$ python3 -q
>>> import numpy as np
>>> np.set_printoptions(precision=4, suppress=True, linewidth=160, legacy="1.25")
>>> E = np.loadtxt("sample9.csv", delimiter=",")
>>> print(E)
[[5. 1. 0. 0. 0. 0. 0. 0. 0. 0.]
 [0. 5. 1. 0. 0. 0. 0. 0. 0. 0.]
 [0. 0. 5. 1. 0. 0. 0. 0. 0. 0.]
 [0. 0. 0. 5. 1. 0. 0. 0. 0. 0.]
 [0. 0. 0. 0. 5. 1. 0. 0. 0. 0.]
 [0. 0. 0. 0. 0. 5. 1. 0. 0. 0.]
 [0. 0. 0. 0. 0. 0. 5. 1. 0. 0.]
 [0. 0. 0. 0. 0. 0. 0. 5. 1. 0.]
 [0. 0. 0. 0. 0. 0. 0. 0. 5. 1.]
 [0. 0. 0. 0. 0. 0. 0. 0. 0. 5.]]
>>> T = np.stack([E, 4 * E, E[::-1]])
>>> print(np.linalg.matrix_rank(T))
[10 10 10]
>>> print(np.linalg.matrix_rank(T.reshape(3, -1)))
2
>>> print(np.einsum("bij,cij->bc", T, T))
[[ 259. 1036.   10.]
 [1036. 4144.   40.]
 [  10.   40.  259.]]
>>> print(T.shape)
(3, 10, 10)
>>> A2 = np.linalg.inv(E)
>>> print(round(np.linalg.slogdet(E)[0], 4))
1.0
>>> print(round(float(np.linalg.det(E) * np.linalg.det(A2)), 4))
1.0
>>> print(round(float(np.linalg.cond(E)), 4))
1.4735
>>> print((np.abs(A2) > 1e-9).astype(int))
[[1 1 1 1 1 1 1 1 1 1]
 [0 1 1 1 1 1 1 1 1 1]
 [0 0 1 1 1 1 1 1 1 1]
 [0 0 0 1 1 1 1 1 1 1]
 [0 0 0 0 1 1 1 1 1 1]
 [0 0 0 0 0 1 1 1 1 1]
 [0 0 0 0 0 0 1 1 1 1]
 [0 0 0 0 0 0 0 1 1 1]
 [0 0 0 0 0 0 0 0 1 1]
 [0 0 0 0 0 0 0 0 0 1]]
>>> J = np.load("out4.npy")
>>> print(J)
[[ 5.  1.  0.  0.]
 [-5. -4.  1.  1.]
 [ 0.  0. -9.  4.]
 [ 0.  0.  2.  6.]]
>>> rng = np.random.default_rng(19545)
>>> lab = rng.permutation(4)
>>> A2 = J[:, lab] * rng.choice([-1, 1], 4)
>>> print(A2)
[[-5. -0. -1. -0.]
 [ 5. -1.  4. -1.]
 [-0.  9. -0. -4.]
 [-0. -2. -0. -6.]]
>>> Uu, _, VT = np.linalg.svd(J.T @ A2)
>>> print(np.round(np.linalg.lstsq(J, A2)[0], 4) + 0)
[[-1.  0.  0.  0.]
 [ 0.  0. -1.  0.]
 [ 0. -1.  0.  0.]
 [ 0.  0.  0. -1.]]
>>> x = np.array([-1, 4, -4, -5])
>>> print(np.sign((A2 @ x).round(6)))
[ 1. -1.  1.  1.]
>>> print(A2 @ x)
[  9. -20.  56.  22.]
>>> print(np.linalg.norm(A2 @ x) <= np.linalg.norm(A2, 2) * np.linalg.norm(x) + 1e-9)
True
>>> print((A2 @ x).argmax())
2
>>> print(A2 @ np.ones(4))
[-6.  7.  5. -8.]
>>> m1 = np.load("block17.npy")
>>> print(m1)
[[ 1. -2. -4.  0.  0.  6.  2. -6.  0.]
 [-2. -2.  2.  0.  0. -3. -1.  3.  0.]
 [-4.  2.  1.  0.  0. -6. -2.  6.  0.]
 [ 0.  0.  0. -3.  0.  0.  0.  0.  0.]
 [ 0.  0.  0.  0. -3.  0.  0.  0.  0.]
 [ 6. -3. -6.  0.  0.  6.  3. -9.  0.]
 [ 2. -1. -2.  0.  0.  3. -2. -3.  0.]
 [-6.  3.  6.  0.  0. -9. -3.  6.  0.]
 [ 0.  0.  0.  0.  0.  0.  0.  0. -3.]]
>>> # splits into 4 blocks
>>> x = np.array([-6, 3, 3, -2, -8, 5, 6, -3, -5])
>>> print(np.einsum("ij,j->i", m1, x))
[ 36. -18. -27.   6.  24.  12.  -9. -18.  15.]
>>> print((m1 * x).sum(axis=1))
[ 36. -18. -27.   6.  24.  12.  -9. -18.  15.]
